% python3 -q
>>> import numpy as np
>>> from numpy import linalg as LA
>>> np.set_printoptions(suppress=True, linewidth=200)
>>> data = np.load("mat.npy")
>>> print(data)
[[1.   0.2  0.04 0.01 0.   0.   0.   0.  ]
 [0.2  1.   0.2  0.04 0.01 0.   0.   0.  ]
 [0.04 0.2  1.   0.2  0.04 0.01 0.   0.  ]
 [0.01 0.04 0.2  1.   0.2  0.04 0.01 0.  ]
 [0.   0.01 0.04 0.2  1.   0.2  0.04 0.01]
 [0.   0.   0.01 0.04 0.2  1.   0.2  0.04]
 [0.   0.   0.   0.01 0.04 0.2  1.   0.2 ]
 [0.   0.   0.   0.   0.01 0.04 0.2  1.  ]]
>>> # equal to its transpose
>>> r0 = np.array([0, 2])
>>> print(np.convolve(data[7], r0))
[0.   0.   0.   0.   0.   0.02 0.08 0.4  2.  ]
>>> print(np.cross(data[7, :3], data[5, :3]))
[0. 0. 0.]
>>> print(np.round(np.correlate(data[7], data[5], "full"), 2) + 0)
[0.   0.   0.   0.   0.   0.   0.03 0.12 0.41 1.04 0.21 0.04 0.01 0.   0.  ]
>>> print(np.array([np.convolve(row, r0, "same") for row in data]))
[[0.   2.   0.4  0.08 0.02 0.   0.   0.  ]
 [0.   0.4  2.   0.4  0.08 0.02 0.   0.  ]
 [0.   0.08 0.4  2.   0.4  0.08 0.02 0.  ]
 [0.   0.02 0.08 0.4  2.   0.4  0.08 0.02]
 [0.   0.   0.02 0.08 0.4  2.   0.4  0.08]
 [0.   0.   0.   0.02 0.08 0.4  2.   0.4 ]
 [0.   0.   0.   0.   0.02 0.08 0.4  2.  ]
 [0.   0.   0.   0.   0.   0.02 0.08 0.4 ]]
>>> W0 = np.load("w.npy")
>>> print(W0)
[[ 2.86  0.04 -1.41 -1.22 -1.55 -1.87  0.05 -0.12 -1.07  2.91 -0.84]
 [ 4.21  0.63  0.03  0.26 -3.1  -1.75  1.08  1.08  0.57 -0.91  1.48]
 [-2.09  0.11  0.94  0.2   1.03  0.87 -0.42 -0.91  0.34 -0.16 -0.75]
 [ 1.65  0.22 -1.97 -0.37 -0.19 -1.35  0.3  -0.89  0.03  2.1   0.67]
 [-0.51  0.24  1.19  0.57  1.27  0.69  0.32  0.08  0.04  0.16  0.32]
 [ 0.99 -0.34  0.83 -0.38 -1.8  -0.29  0.76  0.4   0.62 -0.71 -0.45]
 [-0.26 -0.55 -2.1  -0.75  0.87 -0.4  -0.36 -0.46 -0.03  1.32 -0.36]
 [ 0.   -0.6  -1.39  0.44 -1.72 -0.11  0.31 -0.48 -0.15  0.49  0.04]
 [ 1.96 -1.42 -2.13 -1.31 -1.57 -1.34 -0.12  0.89 -0.08 -0.15 -1.02]
 [ 0.18 -0.32 -0.57 -1.13  1.49 -0.03  0.09  0.14 -0.19  2.15 -1.21]
 [ 0.04 -0.34  0.35  0.2   1.4   0.89  0.58 -0.1  -1.    2.15 -0.44]
 [-2.02 -0.3  -0.88  0.61  1.    0.87 -0.11 -1.33  0.68  0.23  0.33]]
>>> proj = W0 @ LA.solve(W0.T @ W0, W0.T)
>>> print(np.allclose(proj @ proj, proj))
True
>>> print(np.round(proj @ W0[:, 4], 2))
[-1.55 -3.1   1.03 -0.19  1.27 -1.8   0.87 -1.72 -1.57  1.49  1.4   1.  ]
>>> mat = np.loadtxt("test12.csv", delimiter=",")
>>> print(mat)
[[  6.  -1.   2.  -6.   1.   6.  -2.]
 [ -1. -16.   1.  -3.   5. -12. -10.]
 [  2.   1.   0.  -2. -11.  -7.   6.]
 [ -6.  -3.  -2.  12.   2.   3.  -3.]
 [  1.   5. -11.   2.  10.   2.  -2.]
 [  6. -12.  -7.   3.   2.  18.  -3.]
 [ -2. -10.   6.  -3.  -2.  -3. -14.]]
>>> rng = np.random.default_rng(424)
>>> Y = mat + rng.integers(-2, 3, (7, 6)) @ rng.integers(-2, 3, (6, 7))
>>> print(Y)
[[ 16.  -5.  -1.  -7.  -6.   2.   0.]
 [  1. -17.   2.  -4.   3. -15. -10.]
 [  2.  -2.   7.  -8. -10.  -5.   5.]
 [ -4.  -6.  -3.  10.  -3.   4.   2.]
 [-11.   8. -10.   5.  14.   1.  -3.]
 [ -4. -10.  -5.   5.   7.  13.  -7.]
 [ -6. -14.  14. -11.  -6.   7.  -6.]]
>>> print(LA.matrix_rank(Y - mat, tol=1e-8))
6
>>> vec = np.array([0, 3, 0, 3, 3, 2, 0])
>>> target = Y @ vec
>>> coef, lr = np.zeros(7), 1 / LA.norm(Y, 2) ** 2
>>> for i in range(300):
...     coef -= lr * Y.T @ (Y @ coef - target)
...     if i % 50 == 0: print(i, round(LA.norm(Y @ coef - target), 2))
... 
0 21.06
50 5.86
100 3.33
150 1.94
200 1.2
250 0.83
>>> print(round(LA.cond(Y), 2))
52.37
>>> arr = np.load("data.npy")
>>> print(arr)
[[  0   0   0   0   0   0   0   0   0]
 [  7  21   0 -11  19   7 -15  16  -9]
 [ 24 -10  34 -42  18  -4 -24  40  -2]
 [-26  -1 -37  47 -31  -4  30 -48   7]
 [ 12   4  12 -20  13   0 -15  21  -4]
 [ 21 -26   9 -26 -20 -33 -15  18   8]
 [-10   7  -9  15   0   8   9 -13  -1]
 [ 19 -20  37 -36  12  -3 -15  32   2]
 [ 21  -9  40 -41  25   5 -21  40  -3]
 [  3   8 -11   0  -3  -7  -6   1  -2]]
>>> Uu, s, vt = LA.svd(arr)
>>> V = vt[:(s > 1e-8).sum()]
>>> vec = arr[9] + -3 * arr[2] + rng.integers(2) * np.eye(9)[1]
>>> print(vec)
[ -69.   39. -113.  126.  -57.    5.   66. -119.    4.]
>>> print(LA.matrix_rank(np.vstack([arr, vec])))
4
>>> print(np.allclose(V.T @ V @ vec, vec))
False
>>> vec = np.array([5, 5, 0, -7, -9, -9, -1, 0, 0])
>>> print(arr @ np.eye(9)[4])
[  0.  19.  18. -31.  13. -20.   0.  12.  25.  -3.]
>>> print(np.einsum("ij,j->i", arr, vec))
[   0   -2  262 -179  118  649 -201  181   98  151]
>>> print(arr @ vec)
[   0   -2  262 -179  118  649 -201  181   98  151]
